% python3 -q
>>> import numpy as np
>>> np.set_printoptions(precision=2, suppress=True, linewidth=120)
>>> feats = np.loadtxt("data.csv", delimiter=",")
>>> feats
array([[ 0.18,  5.96,  6.88, -5.09,  1.99],
       [-0.01,  5.95,  7.  , -4.9 ,  1.79],
       [ 0.07,  6.06,  6.99, -5.18,  1.98],
       [ 0.13,  5.98,  7.02, -5.25,  1.83],
       [-0.09,  5.85,  7.21, -5.14,  2.04],
       [ 0.06,  6.05,  6.95, -4.9 ,  2.04],
       [ 0.12,  6.11,  7.  , -4.85,  1.95],
       [-4.9 ,  3.06, -3.94,  3.98, -7.9 ],
       [-5.18,  2.91, -4.13,  3.9 , -7.9 ],
       [-5.17,  3.15, -4.03,  3.88, -7.95],
       [-4.94,  3.06, -4.05,  3.92, -7.96],
       [-5.  ,  3.03, -4.06,  4.02, -7.91],
       [-4.96,  3.06, -3.9 ,  3.99, -7.98],
       [-5.09,  3.03, -3.91,  3.95, -7.96],
       [ 3.  ,  0.83,  6.91, -0.06, -6.86],
       [ 3.09,  0.96,  6.97, -0.05, -7.18],
       [ 2.92,  1.02,  6.96,  0.18, -7.02],
       [ 3.04,  0.95,  6.93,  0.07, -7.18],
       [ 3.02,  1.18,  7.04, -0.08, -7.08],
       [ 2.76,  0.96,  6.91,  0.19, -7.09],
       [ 2.92,  0.97,  6.88,  0.17, -7.05]])
>>> rng = np.random.default_rng(847)
>>> Y = feats + rng.integers(-2, 3, (21, 3)) @ rng.integers(-2, 3, (3, 5))
>>> Y
array([[ -5.82,   4.96,   8.88,  -1.09,   0.99],
       [  1.99,   8.95,   3.  ,  -4.9 ,   4.79],
       [ -3.93,   6.06,   7.99,  -2.18,   0.98],
       [  0.13,   7.98,   7.02,  -4.25,  -1.17],
       [  3.91,   5.85,   8.21,  -8.14,  -0.96],
       [  4.06,   8.05,   2.95,  -6.9 ,   6.04],
       [  0.12,   4.11,   8.  ,  -5.85,   2.95],
       [ -0.9 ,   5.06,  -4.94,   1.98,  -9.9 ],
       [  0.82,   1.91,  -2.13,  -1.1 , -11.9 ],
       [-11.17,   2.15,  -4.03,   7.88,  -4.95],
       [-12.94,   3.06,  -3.05,   9.92,  -7.96],
       [ -3.  ,   0.03,  -1.06,   1.02,  -9.91],
       [ -4.96,   5.06,  -6.9 ,   4.99,  -4.98],
       [ -9.09,   1.03,  -0.91,   5.95,  -9.96],
       [  1.  ,  -0.17,   6.91,   0.94,  -4.86],
       [  9.09,   1.96,   6.97,  -4.05, -10.18],
       [  8.92,   2.02,   5.96,  -3.82,  -8.02],
       [  7.04,   0.95,   5.93,  -2.93,  -6.18],
       [ -0.98,   1.18,   7.04,   2.92,  -6.08],
       [  6.76,   2.96,   3.91,  -1.81,  -5.09],
       [ -5.08,   0.97,   6.88,   6.17,  -5.05]])
>>> Y - feats
array([[-6., -1.,  2.,  4., -1.],
       [ 2.,  3., -4.,  0.,  3.],
       [-4.,  0.,  1.,  3., -1.],
       [ 0.,  2.,  0.,  1., -3.],
       [ 4.,  0.,  1., -3., -3.],
       [ 4.,  2., -4., -2.,  4.],
       [ 0., -2.,  1., -1.,  1.],
       [ 4.,  2., -1., -2., -2.],
       [ 6., -1.,  2., -5., -4.],
       [-6., -1.,  0.,  4.,  3.],
       [-8.,  0.,  1.,  6.,  0.],
       [ 2., -3.,  3., -3., -2.],
       [ 0.,  2., -3.,  1.,  3.],
       [-4., -2.,  3.,  2., -2.],
       [-2., -1.,  0.,  1.,  2.],
       [ 6.,  1.,  0., -4., -3.],
       [ 6.,  1., -1., -4., -1.],
       [ 4.,  0., -1., -3.,  1.],
       [-4.,  0.,  0.,  3.,  1.],
       [ 4.,  2., -3., -2.,  2.],
       [-8.,  0.,  0.,  6.,  2.]])
>>> np.abs(Y - feats).sum(axis=1)
array([14., 12.,  9.,  6., 11., 16.,  5., 11., 18., 14., 15., 13.,  9., 13.,  6., 14., 13.,  9.,  8., 13., 16.])
>>> np.linalg.matrix_rank(Y - feats, tol=1e-8)
np.int64(3)
